$ ipython --no-banner

In [1]: import numpy as np

In [2]: np.set_printoptions(precision=2, suppress=True, linewidth=120, floatmode="fixed")

In [3]: J = np.loadtxt("arr.csv", delimiter=",")

In [4]: print(J)
[[-0.51 -0.35 -0.50]
 [ 1.24 -1.02 -0.48]
 [-0.34 -2.71  0.94]]

In [5]: u = np.array([-2, -2, 0])

In [6]: Y = J + np.outer(u, np.eye(3)[1])

In [7]: print(np.linalg.matrix_rank(np.linalg.inv(Y) - np.linalg.inv(J), tol=1e-8))
1

In [8]: print(round(np.linalg.det(Y) / np.linalg.det(J), 2), np.round(1 + np.linalg.solve(J, u)[1], 2))
1.98 1.98

In [9]: K = np.load("a.npy")

In [10]: print(K)
[[ 2  2 -1  1]
 [ 1  2  2 -1]
 [-1  1  2  2]
 [ 2 -1  1  2]]

In [11]: print(round(float(np.linalg.det(K)), 2))
-80.0

In [12]: print(np.round(np.abs(np.linalg.eigvals(K)).max(), 2))
4.0

In [13]: print(np.linalg.matrix_power(K, 3))
[[23 31  5  5]
 [ 5 23 31  5]
 [ 5  5 23 31]
 [31  5  5 23]]

In [14]: print(np.allclose(K, K.T))
False

In [15]: print(np.sort(np.abs(np.linalg.eigvals(K))))
[2.00 3.16 3.16 4.00]

In [16]: w1 = np.array([[3, -1, 1, -3, -1],
    ...:     [0, -3, 2, 3, 3],
    ...:     [-1, 0, -3, 1, -1],
    ...:     [2, -2, 3, -3, -3]])

In [17]: beta = np.array([1, 2, 1, 2, 1])

In [18]: act = np.maximum(K @ w1 + beta, 0)

In [19]: print((act > 0).astype(int))
[[1 0 1 0 1]
 [0 0 0 1 1]
 [0 0 1 1 0]
 [1 0 1 0 0]]

In [20]: Z = np.array([[1, 0], [4, 2], [1, 3], [1, 5], [4, 0]])

In [21]: print(w1 @ Z)
[[ -7 -14]
 [  5  15]
 [ -7  -4]
 [-18 -10]]

In [22]: A = np.array([[65, 61, 66], [61, 73, 90], [66, 90, 117]])

In [23]: G = A.T @ A

In [24]: print(G)
[[12302 14358 17502]
 [14358 17150 21126]
 [17502 21126 26145]]

In [25]: print(np.round(np.linalg.eigvalsh(G)[::-1], 2) + 0)
[55194.39   402.61     0.00]

In [26]: print(np.round(np.linalg.svd(A, compute_uv=False) ** 2, 2) + 0)
[55194.39   402.61     0.00]

In [27]: print(np.linalg.matrix_rank(G))
2

In [28]: rank = np.linalg.matrix_rank(A)

In [29]: print(rank)
2

In [30]: ns = np.linalg.svd(A)[2][rank:].T

In [31]: print(ns @ ns.T)
[[ 0.09 -0.25  0.14]
 [-0.25  0.69 -0.39]
 [ 0.14 -0.39  0.22]]

In [32]: print(np.round(A @ ns, 2) + 0)
[[0.00]
 [0.00]
 [0.00]]

In [33]: print(np.linalg.matrix_rank(A.T @ A), np.linalg.matrix_rank(A @ A.T))
2 2

In [34]: print([int(np.linalg.matrix_rank(A[:, :j + 1])) for j in range(3)])
[1, 2, 2]

In [35]: print([int(np.linalg.matrix_rank(np.delete(A, i, axis=0))) for i in range(3)])
[2, 2, 2]

In [36]: arr = np.load("mat.npy")

In [37]: print(arr)
[[  0   0   0]
 [-10   0 -10]
 [  8   0   8]]

In [38]: rng = np.random.default_rng(20)

In [39]: Y = arr + rng.integers(-2, 3, (3, 1)) @ rng.integers(-2, 3, (1, 3))

In [40]: print(Y)
[[  0   4  -4]
 [-10  -2  -8]
 [  8  -2  10]]

In [41]: print(np.round(np.linalg.svd(Y - arr, compute_uv=False), 2) + 0)
[6.93 0.00 0.00]

In [42]: print(np.linalg.matrix_rank(Y - arr, tol=1e-8))
1

In [43]: print(np.abs(Y - arr).sum(axis=1))
[8 4 4]

In [44]: lab = rng.permutation(3)

In [45]: print(lab)
[2 0 1]

In [46]: Y = arr[lab][:, lab]

In [47]: print(Y)
[[  8   8   0]
 [  0   0   0]
 [-10 -10   0]]

In [48]: print(np.trace(Y))
8

In [49]: print(np.sort(np.abs(np.linalg.eigvals(Y))))
[0.00 0.00 8.00]

In [50]: print(np.argsort(-np.linalg.norm(arr, axis=0).round(6), kind="stable")[:3])
[0 2 1]

In [51]: Uu, sigma, vt = np.linalg.svd(arr)

In [52]: evecs = vt[:(sigma > 1e-8).sum()]

In [53]: x = arr[1] + -3 * arr[2] + rng.integers(2) * np.eye(3)[0]

In [54]: print(x)
[-34.00   0.00 -34.00]

In [55]: print(np.linalg.matrix_rank(np.vstack([arr, x])))
1

In [56]: print(np.round(np.linalg.norm(x - evecs.T @ evecs @ x), 2))
0.0

In [57]: X = np.loadtxt("out11.csv", delimiter=",")

In [58]: print(X)
[[-0.50  1.70 -1.90]
 [-2.60  0.00 -0.60]
 [ 0.00  1.10  0.20]
 [-0.70  0.10  0.20]
 [ 1.00 -1.60  0.10]
 [-0.30 -0.70  0.60]
 [-0.50 -0.60  0.40]
 [ 0.00  0.60  1.50]
 [-1.10 -0.30  0.60]
 [ 0.00  0.30  0.30]
 [-0.80  0.20 -0.60]
 [ 0.20  0.90  1.20]
 [ 0.30 -0.50  0.90]
 [ 1.00  0.10 -0.90]
 [-1.70  0.20 -0.90]
 [-0.40 -0.90  1.40]
 [ 1.40 -1.30 -1.10]
 [-0.10 -0.60  0.60]
 [-0.60 -0.60 -0.30]
 [17.00 -5.00  5.00]
 [ 1.40 -0.40  1.40]
 [ 0.50 -0.60  0.50]
 [ 0.00 -0.70 -1.60]
 [-0.30  0.60 -0.30]
 [-1.60 -0.70  0.00]
 [ 0.30 -0.10 -0.10]]

In [59]: print((K @ K)[0])
[9 6 1 0]

In [60]: print(np.fft.fft(K[0]))
[ 4.00+0.00j  3.00-1.00j -2.00+0.00j  3.00+1.00j]

In [61]: lab = X[:, 1] > np.median(X[:, 1])

In [62]: u = X[lab].mean(axis=0) - X[~lab].mean(axis=0)

In [63]: print(((X - X.mean(axis=0)) @ u > 0).astype(int))
[1 1 1 1 0 1 1 1 1 1 1 1 0 1 1 0 0 1 1 0 0 0 1 1 1 1]

In [64]: print(lab.astype(int))
[1 1 1 1 0 0 0 1 1 1 1 1 0 1 1 0 0 0 0 0 0 0 0 1 0 1]

In [65]: x = np.array([-3, 1, -1])

In [66]: print(X * x)
[[  1.50   1.70   1.90]
 [  7.80   0.00   0.60]
 [ -0.00   1.10  -0.20]
 [  2.10   0.10  -0.20]
 [ -3.00  -1.60  -0.10]
 [  0.90  -0.70  -0.60]
 [  1.50  -0.60  -0.40]
 [ -0.00   0.60  -1.50]
 [  3.30  -0.30  -0.60]
 [ -0.00   0.30  -0.30]
 [  2.40   0.20   0.60]
 [ -0.60   0.90  -1.20]
 [ -0.90  -0.50  -0.90]
 [ -3.00   0.10   0.90]
 [  5.10   0.20   0.90]
 [  1.20  -0.90  -1.40]
 [ -4.20  -1.30   1.10]
 [  0.30  -0.60  -0.60]
 [  1.80  -0.60   0.30]
 [-51.00  -5.00  -5.00]
 [ -4.20  -0.40  -1.40]
 [ -1.50  -0.60  -0.50]
 [ -0.00  -0.70   1.60]
 [  0.90   0.60   0.30]
 [  4.80  -0.70  -0.00]
 [ -0.90  -0.10   0.10]]

In [67]: print(X @ np.eye(3)[2])
[-1.90 -0.60  0.20  0.20  0.10  0.60  0.40  1.50  0.60  0.30 -0.60  1.20  0.90 -0.90 -0.90  1.40 -1.10  0.60 -0.30
  5.00  1.40  0.50 -1.60 -0.30  0.00 -0.10]

In [68]: print((X @ x).argmax())
1

In [69]: print(np.linalg.norm(X @ x) <= np.linalg.norm(X, 2) * np.linalg.norm(x) + 1e-9)
True

In [70]: mat = np.load("test0.npy")

In [71]: print(mat)
[[ 21.49   8.59  11.99]
 [ 21.03   8.34  11.62]
 [ 20.89   8.26  11.51]
 [ 15.32   5.47   7.23]
 [  9.01   2.92   2.81]
 [  8.20   2.65   2.29]
 [  7.48   2.43   1.85]
 [  5.24   1.80   0.60]
 [  4.67   1.66   0.32]
 [  3.01   1.27  -0.35]
 [  2.91   1.25  -0.39]
 [  0.68   0.58  -0.54]
 [ -0.29  -0.77   0.74]
 [ -0.38  -2.07   1.81]
 [ -0.19  -5.41   3.84]
 [  0.05  -8.82   5.32]
 [  0.33 -15.25   7.26]
 [  0.34 -15.91   7.42]
 [  0.37 -17.28   7.72]
 [  0.36 -23.08   8.78]
 [  0.22 -29.07   9.55]]

In [72]: lab = mat[:, 1] > np.median(mat[:, 1])

In [73]: u = mat[lab].mean(axis=0) - mat[~lab].mean(axis=0)

In [74]: print(round(float((((mat - mat.mean(axis=0)) @ u > 0) == lab).mean()), 2))
0.9

In [75]: print(lab.astype(int))
[1 1 1 1 1 1 1 1 1 1 0 0 0 0 0 0 0 0 0 0 0]

In [76]: data = np.load("w.npy")

In [77]: print(data)
[[-0.37  0.10  0.20  0.56]
 [-0.82 -1.34  1.10  3.08]
 [-0.16 -0.94  0.50  1.40]
 [ 0.54  1.30 -0.90 -2.52]]

In [78]: Uu, sigma, vt = np.linalg.svd(data)

In [79]: print(np.argmax(sigma[:-1] / (sigma[1:] + 1e-6)) + 1)
2

In [80]: Y = Uu[:, :2] @ np.diag(sigma[:2]) @ vt[:2]

In [81]: print(round(float(np.linalg.norm(data - Y) / np.linalg.norm(data)), 2))
0.0

In [82]: print(np.round(np.abs(data - Y).max(), 2))
0.0

In [83]: Uu, sigma, vt = np.linalg.svd(data, full_matrices=False)

In [84]: print(np.round(sigma / sigma[0], 2) + 0)
[1.00 0.11 0.00 0.00]

In [85]: print(np.round(np.sqrt((sigma ** 2).sum()), 2), round(np.linalg.norm(data), 2))
5.09 5.09

In [86]: print((sigma > 1e-8).sum())
2

In [87]: print(Uu.shape, sigma.shape, vt.shape)
(4, 4) (4,) (4, 4)

In [88]: print(np.abs(Uu[:, 0]).round(6).argmax())
1

In [89]: print(np.round(Uu.T @ Uu, 2) + 0)
[[1.00 0.00 0.00 0.00]
 [0.00 1.00 0.00 0.00]
 [0.00 0.00 1.00 0.00]
 [0.00 0.00 0.00 1.00]]

In [90]: print(np.abs(vt[0]))
[0.20 0.40 0.30 0.84]

In [91]: print(np.trace(data))
-3.73

In [92]: print((data + data.T) / 2)
[[-0.37 -0.36  0.02  0.55]
 [-0.36 -1.34  0.08  2.19]
 [ 0.02  0.08  0.50  0.25]
 [ 0.55  2.19  0.25 -2.52]]

In [93]: np.linalg.determinant(data)
---------------------------------------------------------------------------
AttributeError                            Traceback (most recent call last)
Cell In[93], line 1
----> 1 np.linalg.determinant(data)

AttributeError: module 'numpy.linalg' has no attribute 'determinant'

In [94]: print(np.allclose(data, data.T))
False

In [95]: print(np.round(np.abs(np.linalg.eigvals(data)).max(), 2))
3.5

In [96]: print((data - data.T) / 2)
[[ 0.00  0.46  0.18  0.01]
 [-0.46  0.00  1.02  0.89]
 [-0.18 -1.02  0.00  1.15]
 [-0.01 -0.89 -1.15  0.00]]

In [97]: print(np.round(np.sort(np.abs(np.linalg.eigvals(data))), 2) + 0)
[0.00 0.00 0.23 3.50]

In [98]: print(np.allclose(data @ data.T, data.T @ data))
False

In [99]: feats = np.arange(12).reshape(3, 4) + -1

In [100]: print(feats)
[[-1  0  1  2]
 [ 3  4  5  6]
 [ 7  8  9 10]]

In [101]: dist = np.linalg.norm(mat[:, None] - mat[None], axis=-1)

In [102]: print(np.flatnonzero(dist[11] < dist.mean() / 2))
[ 6  7  8  9 10 11 12 13 14]

In [103]: print(dist.mean(axis=1).argmax())
20

In [104]: print(np.linalg.matrix_rank(dist ** 2))
5

In [105]: print(dist[11].round(6).argsort(kind="stable")[:4])
[11 12 10  9]

In [106]: print(np.unravel_index(dist.round(6).argmax(), dist.shape))
(np.int64(0), np.int64(20))
